>>> import numpy as np
>>> np.set_printoptions(precision=2, suppress=True, linewidth=140)
>>> tidy = lambda a: np.round(a, 2) + 0
>>> M = np.load("data.npy")
>>> M
array([[13, 12, 18],
       [12, 16, 16],
       [18, 16, 25]])
>>> [round(float(x), 2) for x in np.linalg.svd(M, compute_uv=False)[:3]]
[49.8, 4.2, 0.0]
>>> np.linalg.cond(M) > 100
np.True_
>>> np.linalg.matrix_rank(M, rtol=0.1)
np.int64(1)
>>> B = M / np.sqrt((M ** 2).mean(axis=1, keepdims=True))
>>> tidy(B[0])
array([0.89, 0.82, 1.24])
>>> tidy(M - M.mean(axis=1, keepdims=True))
array([[-1.33, -2.33,  3.67],
       [-2.67,  1.33,  1.33],
       [-1.67, -3.67,  5.33]])
>>> tidy(np.linalg.eigvals(M).sum().real)
np.float64(54.0)
>>> tidy(np.linalg.eigvals(M))
array([49.8,  0. ,  4.2])
>>> tidy(np.poly(M))
array([  1., -54., 209.,   0.])
>>> tidy(np.linalg.det(M[::-1]))
np.float64(0.0)
>>> tidy(np.linalg.det(2 * M)), tidy(np.linalg.det(M))
(np.float64(0.0), np.float64(0.0))
>>> np.einsum("ii->", M)
np.int64(54)
>>> np.einsum("ij,ji->", M, M)
np.int64(2498)
>>> Uu, s, VT = np.linalg.svd(M)
>>> evecs = VT[:(s > 1e-8).sum()]
>>> rng = np.random.default_rng(93717)
>>> x = M[1] + -2 * M[2] + rng.integers(2) * np.eye(3)[0]
>>> x
array([-24., -16., -34.])
>>> tidy(np.diag(evecs.T @ evecs))
array([0.31, 1.  , 0.69])
>>> tidy(np.linalg.norm(x - evecs.T @ evecs @ x))
np.float64(0.0)
>>> W0 = np.loadtxt("block0.csv", delimiter=",")
>>> tidy(W0)
array([[-0.12,  0.7 , -0.3 ,  0.02,  0.37, -0.49,  0.19,  0.07],
       [-0.35, -0.22,  0.39,  0.54,  0.22, -0.42, -0.39, -0.01],
       [ 0.08, -0.44, -0.28,  0.07,  0.63,  0.15,  0.18,  0.52],
       [ 0.23, -0.28,  0.45, -0.38,  0.05, -0.54,  0.47, -0.03],
       [-0.23, -0.1 , -0.09,  0.52, -0.08,  0.14,  0.71, -0.35],
       [ 0.62, -0.16, -0.31,  0.18,  0.24, -0.16, -0.21, -0.58],
       [-0.58, -0.36, -0.44, -0.43,  0.02, -0.19, -0.1 , -0.33],
       [ 0.16, -0.19, -0.43,  0.24, -0.6 , -0.44,  0.  ,  0.39]])
>>> tidy((W0 + W0.T) / 2)
array([[-0.12,  0.17, -0.11,  0.12,  0.07,  0.07, -0.2 ,  0.11],
       [ 0.17, -0.22, -0.02,  0.13,  0.06, -0.29, -0.38, -0.1 ],
       [-0.11, -0.02, -0.28,  0.26,  0.27, -0.08, -0.13,  0.05],
       [ 0.12,  0.13,  0.26, -0.38,  0.29, -0.18,  0.02,  0.11],
       [ 0.07,  0.06,  0.27,  0.29, -0.08,  0.19,  0.37, -0.47],
       [ 0.07, -0.29, -0.08, -0.18,  0.19, -0.16, -0.2 , -0.51],
       [-0.2 , -0.38, -0.13,  0.02,  0.37, -0.2 , -0.1 , -0.16],
       [ 0.11, -0.1 ,  0.05,  0.11, -0.47, -0.51, -0.16,  0.39]])
>>> tidy(np.abs(np.linalg.eigvals(W0)).max())
np.float64(1.0)
>>> tidy(np.sort(np.abs(np.linalg.eigvals(W0))))
array([1., 1., 1., 1., 1., 1., 1., 1.])
>>> tidy((W0 - W0.T) / 2)
array([[ 0.  ,  0.52, -0.19, -0.11,  0.3 , -0.55,  0.38, -0.04],
       [-0.52,  0.  ,  0.41,  0.41,  0.16, -0.13, -0.02,  0.09],
       [ 0.19, -0.41,  0.  , -0.19,  0.36,  0.23,  0.31,  0.48],
       [ 0.11, -0.41,  0.19,  0.  , -0.24, -0.36,  0.45, -0.14],
       [-0.3 , -0.16, -0.36,  0.24,  0.  , -0.05,  0.34,  0.12],
       [ 0.55,  0.13, -0.23,  0.36,  0.05,  0.  , -0.01, -0.07],
       [-0.38,  0.02, -0.31, -0.45, -0.34,  0.01,  0.  , -0.17],
       [ 0.04, -0.09, -0.48,  0.14, -0.12,  0.07,  0.17,  0.  ]])
>>> tidy(np.linalg.matrix_power(W0, 3))
array([[ 0.17, -0.7 ,  0.33, -0.41, -0.04,  0.29,  0.04,  0.35],
       [-0.05, -0.31, -0.88, -0.25,  0.06, -0.19,  0.07,  0.12],
       [-0.35,  0.15,  0.14, -0.72, -0.07, -0.21, -0.44, -0.28],
       [ 0.07, -0.34, -0.12,  0.26, -0.72,  0.1 , -0.29, -0.44],
       [-0.21,  0.2 , -0.23, -0.1 ,  0.11,  0.91, -0.05, -0.12],
       [-0.62, -0.47,  0.1 ,  0.36,  0.44, -0.06, -0.15, -0.19],
       [ 0.62, -0.08, -0.07,  0.05,  0.49,  0.03, -0.55, -0.24],
       [-0.16,  0.13, -0.07,  0.21, -0.16,  0.02, -0.62,  0.7 ]])
>>> tidy(np.linalg.det(W0))
np.float64(-1.0)
>>> z = rng.permutation(8)
>>> z
array([6, 3, 1, 7, 0, 5, 4, 2])
>>> B = W0[z][:, z]
>>> tidy(B)
array([[-0.1 , -0.43, -0.36, -0.33, -0.58, -0.19,  0.02, -0.44],
       [ 0.47, -0.38, -0.28, -0.03,  0.23, -0.54,  0.05,  0.45],
       [-0.39,  0.54, -0.22, -0.01, -0.35, -0.42,  0.22,  0.39],
       [ 0.  ,  0.24, -0.19,  0.39,  0.16, -0.44, -0.6 , -0.43],
       [ 0.19,  0.02,  0.7 ,  0.07, -0.12, -0.49,  0.37, -0.3 ],
       [-0.21,  0.18, -0.16, -0.58,  0.62, -0.16,  0.24, -0.31],
       [ 0.71,  0.52, -0.1 , -0.35, -0.23,  0.14, -0.08, -0.09],
       [ 0.18,  0.07, -0.44,  0.52,  0.08,  0.15,  0.63, -0.28]])
>>> x = np.array([-1, -2, 4, 1, -3, 4, 0, -1])
>>> tidy(W0.T @ (W0 @ x))
array([-1., -2.,  4.,  1., -3.,  4.,  0., -1.])
>>> tidy(np.linalg.norm(x)), tidy(np.linalg.norm(W0 @ x))
(np.float64(6.93), np.float64(6.93))
>>> tidy(np.abs(np.linalg.eigvals(W0)))
array([1., 1., 1., 1., 1., 1., 1., 1.])
>>> 8 - np.linalg.matrix_rank(W0 - np.eye(8), tol=1e-8)
np.int64(1)
>>> W1 = np.array([[0, -2, 1, -2],
...     [-1, -2, -2, -2],
...     [-1, 0, 0, -2],
...     [-2, -2, -1, -2],
...     [2, 2, 2, 1],
...     [2, 2, 0, -2],
...     [-1, 2, -2, -2],
...     [-2, -2, -2, -2]])
>>> c = np.array([-1, -2, 1, -1])
>>> act = np.maximum(W0 @ W1 + c, 0)
>>> tidy(act)
array([[0.  , 0.  , 0.  , 0.  ],
       [0.  , 0.  , 1.78, 0.13],
       [0.  , 0.  , 1.73, 0.  ],
       [0.  , 0.  , 1.4 , 0.  ],
       [0.  , 0.  , 0.  , 0.  ],
       [0.64, 0.  , 3.82, 0.48],
       [1.08, 0.87, 2.46, 3.87],
       [0.  , 0.  , 0.  , 0.  ]])
>>> Z = np.array([[3, 3, 3], [-2, 3, 2], [3, 2, -1], [1, -3, 3]])
>>> (act @ Z).round(6).argmax(axis=1)
array([0, 0, 0, 0, 0, 0, 2, 0])
>>> W1 @ Z
array([[  5,   2, -11],
       [ -7,  -7, -11],
       [ -5,   3,  -9],
       [ -7,  -8, -15],
       [  9,  13,  11],
       [  0,  18,   4],
       [-15,   5,  -3],
       [-10, -10, -14]])
>>> P = act @ np.linalg.solve(act.T @ act, act.T)
>>> tidy(P)
array([[0.  , 0.  , 0.  , 0.  , 0.  , 0.  , 0.  , 0.  ],
       [0.  , 1.  , 0.  , 0.  , 0.  , 0.  , 0.  , 0.  ],
       [0.  , 0.  , 0.6 , 0.49, 0.  , 0.  , 0.  , 0.  ],
       [0.  , 0.  , 0.49, 0.4 , 0.  , 0.  , 0.  , 0.  ],
       [0.  , 0.  , 0.  , 0.  , 0.  , 0.  , 0.  , 0.  ],
       [0.  , 0.  , 0.  , 0.  , 0.  , 1.  , 0.  , 0.  ],
       [0.  , 0.  , 0.  , 0.  , 0.  , 0.  , 1.  , 0.  ],
       [0.  , 0.  , 0.  , 0.  , 0.  , 0.  , 0.  , 0.  ]])
>>> tidy(P @ act[:, 2])
array([0.  , 1.78, 1.73, 1.4 , 0.  , 3.82, 2.46, 0.  ])
>>> tidy(np.diag(P))
array([0. , 1. , 0.6, 0.4, 0. , 1. , 1. , 0. ])
>>> np.allclose(P @ P, P)
True
>>> B = np.array([[1]])
>>> Z = np.array([[1, -1], [-2, -1]])
>>> mat = np.block([[B, np.zeros((1, 2))], [np.zeros((2, 1)), Z]])
>>> mat
array([[ 1.,  0.,  0.],
       [ 0.,  1., -1.],
       [ 0., -2., -1.]])
>>> B = mat[0, 0] * mat[1:] - np.outer(mat[1:, 0], mat[0])
>>> B
array([[ 0.,  1., -1.],
       [ 0., -2., -1.]])
>>> mat[:, 0] / mat[0, 0]
array([1., 0., 0.])
>>> np.flatnonzero(~B.round(6).any(axis=1))
array([], dtype=int64)
>>> np.linalg.matrix_rank(B), np.linalg.matrix_rank(mat)
(np.int64(2), np.int64(3))
>>> Uu, s, VT = np.linalg.svd(B, full_matrices=False)
>>> (s > 1e-8).sum()
np.int64(2)
>>> tidy(VT @ VT.T)
array([[1., 0.],
       [0., 1.]])
>>> tidy(np.cumsum(s ** 2) / np.sum(s ** 2))
array([0.76, 1.  ])
>>> np.allclose(Uu * s @ VT, B)
True
>>> tidy(Uu.T @ B @ VT.T)
array([[2.3, 0. ],
       [0. , 1.3]])
>>> B = np.linalg.inv(mat)
>>> np.allclose(B, mat.T)
False
>>> tidy(mat @ B)
array([[1., 0., 0.],
       [0., 1., 0.],
       [0., 0., 1.]])
>>> tidy(np.linalg.det(mat) * np.linalg.det(B))
np.float64(1.0)
>>> tidy(np.linalg.det(mat) * B)
array([[-3.,  0.,  0.],
       [ 0., -1.,  1.],
       [ 0.,  2.,  1.]])
>>> P = np.triu(np.array([[1, 2, -1], [2, -2, -1], [0, -2, 1]]), 1) + np.eye(3)
>>> B = P @ mat @ np.linalg.inv(P)
>>> np.linalg.matrix_rank(B)
np.int64(3)
>>> P @ mat - mat @ P
array([[ 0.,  2.,  0.],
       [ 0.,  2.,  2.],
       [ 0.,  0., -2.]])
>>> tidy(np.linalg.det(B))
np.float64(-3.0)
>>> np.unique(M.round(6), axis=0).shape
(3, 3)
>>> np.allclose(M[:-1].T @ np.linalg.lstsq(M[:-1].T, M[-1])[0], M[-1])
True
>>> B = np.array([[-3, 3], [2, -3]])
>>> Z = np.array([[0, 5], [4, 4]])
>>> E = np.kron(B, Z)
>>> E
array([[  0, -15,   0,  15],
       [-12, -12,  12,  12],
       [  0,  10,   0, -15],
       [  8,   8, -12, -12]])
>>> B = np.array([[8, -8], [-9, 4], [-7, 7], [-2, 2]])
>>> np.einsum("ik,kj->ji", E, B)
array([[ 105,  -96,  -60,  100],
       [ -30,  156,   10, -140]])
>>> np.einsum("ik,kj->ij", E, B)
array([[ 105,  -30],
       [ -96,  156],
       [ -60,   10],
       [ 100, -140]])
>>> E @ B
array([[ 105,  -30],
       [ -96,  156],
       [ -60,   10],
       [ 100, -140]])
>>> np.linalg.matrix_rank(np.vstack([E, B.T]))
np.int64(4)
>>> np.einsum("ij->j", E)
array([-4, -9,  0,  0])
>>> np.linalg.matrix_power(E, 4)
array([[ 317520,  493920, -388800, -604800],
       [ 395136,  712656, -483840, -872640],
       [-259200, -403200,  317520,  493920],
       [-322560, -581760,  395136,  712656]])
>>> tidy(np.abs(np.linalg.eigvals(E)).max())
np.float64(37.6)
>>> np.allclose(E, E.T)
False
>>> tidy(np.sort(np.abs(np.linalg.eigvals(E))))
array([ 1.6,  3.8, 15.8, 37.6])
>>> np.trace(E)
np.int64(-24)
>>> B = np.linalg.inv(E)
>>> tidy(B)
array([[ 0.2 , -0.25,  0.2 , -0.25],
       [-0.2 ,  0.  , -0.2 ,  0.  ],
       [ 0.13, -0.17,  0.2 , -0.25],
       [-0.13,  0.  , -0.2 ,  0.  ]])
>>> (np.abs(B) > 1e-9).astype(int)
array([[1, 1, 1, 1],
       [1, 0, 1, 0],
       [1, 1, 1, 1],
       [1, 0, 1, 0]])
>>> tidy(np.linalg.det(E) * B)
array([[ 720., -900.,  720., -900.],
       [-720.,    0., -720.,    0.],
       [ 480., -600.,  720., -900.],
       [-480.,    0., -720.,    0.]])
>>> tidy(np.linalg.slogdet(E)[0])
np.float64(1.0)
>>> np.allclose(B, E.T)
False
>>> tidy(np.linalg.det(E) * np.linalg.det(B))
np.float64(1.0)
>>> P = np.triu(np.array([[-3, 3, 1, 3], [3, -1, 0, 1], [-2, 1, -3, 1], [-1, -3, 1, -3]]), 1) + np.eye(4)
>>> B = P @ E @ np.linalg.inv(P)
>>> B
array([[-12.,  19.,  12.,   5.],
       [ -4.,   8.,   4.,   0.],
       [  8.,  -6., -20., -25.],
       [  8., -16., -20.,   0.]])
>>> tidy(np.linalg.det(B))
np.float64(3600.0)
>>> np.linalg.matrix_rank(B)
np.int64(4)
